$ python3 -q
>>> import numpy as np
>>> np.set_printoptions(precision=2, suppress=True, linewidth=160, legacy="1.25")
>>> def tidy(a):
...     return np.round(a, 2) + 0
... 
>>> mat = np.load("data.npy")
>>> print(mat)
[[0 3 1]
 [0 0 3]
 [0 0 0]]
>>> # triangular: eigenvalues sit on the diagonal
>>> w1 = np.array([[1, 2], [4, 3], [2, 4]])
>>> c = np.array([1, 5])
>>> act = np.maximum(mat @ w1 + c, 0)
>>> print(act)
[[15 18]
 [ 7 17]
 [ 1  5]]
>>> print((act > 0).astype(int))
[[1 1]
 [1 1]
 [1 1]]
>>> basis = np.array([[-1, -1], [1, 1]])
>>> print((act @ basis).round(6).argmax(axis=1))
[0 0 0]
>>> print(w1 @ basis)
[[ 1  1]
 [-1 -1]
 [ 2  2]]
>>> Uu, sigma, Vh = np.linalg.svd(mat)
>>> V = Vh[:(sigma > 1e-8).sum()]
>>> rng = np.random.default_rng(8824)
>>> x0 = mat[1] + 5 * mat[2] + rng.integers(2) * np.eye(3)[0]
>>> print(x0)
[1. 0. 3.]
>>> print(tidy(np.linalg.norm(x0 - V.T @ V @ x0)))
1.0
>>> print(np.linalg.matrix_rank(np.vstack([mat, x0])))
3
>>> theta = rng.uniform(0, 2 * np.pi, 27)
>>> O, _ = np.linalg.qr(np.array([[-0.6, -0.3], [0.6, -1.2], [-0.6, 0.3]]))
>>> A = 10 * np.c_[np.cos(theta), np.sin(theta)] @ O.T
>>> print(tidy(A))
[[ 3.31 -7.91  5.15]
 [ 5.66  8.24  0.1 ]
 [ 8.66  0.59  4.96]
 [ 3.87  9.12 -1.33]
 [ 6.49  7.56  0.87]
 [-8.73 -1.64 -4.58]
 [-1.3  -9.45  3.  ]
 [ 3.28  9.28 -1.74]
 [ 4.98  8.66 -0.47]
 [ 7.17 -3.83  5.83]
 [-1.42  8.87 -4.4 ]
 [ 5.74 -5.81  5.77]
 [-0.93 -9.42  3.21]
 [ 8.2  -1.5   5.52]
 [-1.85  8.69 -4.59]
 [ 0.88 -9.06  4.15]
 [ 8.17  4.98  2.91]
 [ 6.04 -5.46  5.81]
 [ 8.73  2.14  4.38]
 [-7.73 -5.93 -2.26]
 [-8.7  -0.91 -4.85]
 [ 5.   -6.58  5.63]
 [ 1.23  9.45 -3.04]
 [-7.55  3.11 -5.77]
 [-8.67 -0.67 -4.94]
 [-6.69  4.59 -5.85]
 [-7.61  2.99 -5.76]]
>>> # looks like rank 2
>>> Uu, sigma, Vh = np.linalg.svd(A)
>>> print(np.argmax(sigma[:-1] / (sigma[1:] + 1e-6)) + 1)
2
>>> print(tidy(sigma))
[38.63 34.76  0.  ]
>>> out = Uu[:, :2] @ np.diag(sigma[:2]) @ Vh[:2]
>>> print(np.linalg.matrix_rank(out))
2
>>> print(np.linalg.matrix_rank(A, rtol=0.05))
2
>>> print(tidy(np.linalg.norm(A - out, 2)), tidy(sigma[2]))
0.0 0.0
>>> Uu, sigma, Vh = np.linalg.svd(A)
>>> V = Vh[:(sigma > 1e-8).sum()]
>>> x0 = A[16] + 3 * A[22] + rng.integers(2) * np.eye(3)[0]
>>> print(tidy(x0))
[12.85 33.32 -6.22]
>>> print(np.allclose(V.T @ V @ x0, x0))
False
>>> print(np.linalg.matrix_rank(np.vstack([A, x0])))
3
>>> print(tidy(V.T @ V))
[[ 0.76  0.16  0.39]
 [ 0.16  0.89 -0.26]
 [ 0.39 -0.26  0.34]]
>>> print(tidy(np.linalg.norm(x0 - V.T @ V @ x0)))
0.49
>>> lab = A[:, 1] > np.median(A[:, 1])
>>> u = A[lab].mean(axis=0) - A[~lab].mean(axis=0)
>>> print((((A - A.mean(axis=0)) @ u > 0) == lab).mean())
1.0
>>> print(np.argsort(-np.abs(u).round(6), kind="stable"))
[1 2 0]
>>> A @ A
Traceback (most recent call last):
  File "<python-input-45>", line 1, in <module>
    A @ A
    ~~^~~
ValueError: matmul: Input operand 1 has a mismatch in its core dimension 0, with gufunc signature (n?,k),(k,m?)->(n?,m?) (size 27 is different from 3)
>>> C2 = A.T @ A
>>> print(np.linalg.matrix_rank(C2))
2
>>> print(tidy(C2))
[[1023.27   96.81  575.24]
 [  96.81 1167.95 -409.1 ]
 [ 575.24 -409.1   508.78]]
>>> print(tidy(np.linalg.eigvalsh(C2)[::-1]))
[1491.96 1208.04    0.  ]
>>> print((A @ A.T).shape)
(27, 27)
>>> print(tidy(np.linalg.svd(A, compute_uv=False) ** 2))
[1491.96 1208.04    0.  ]
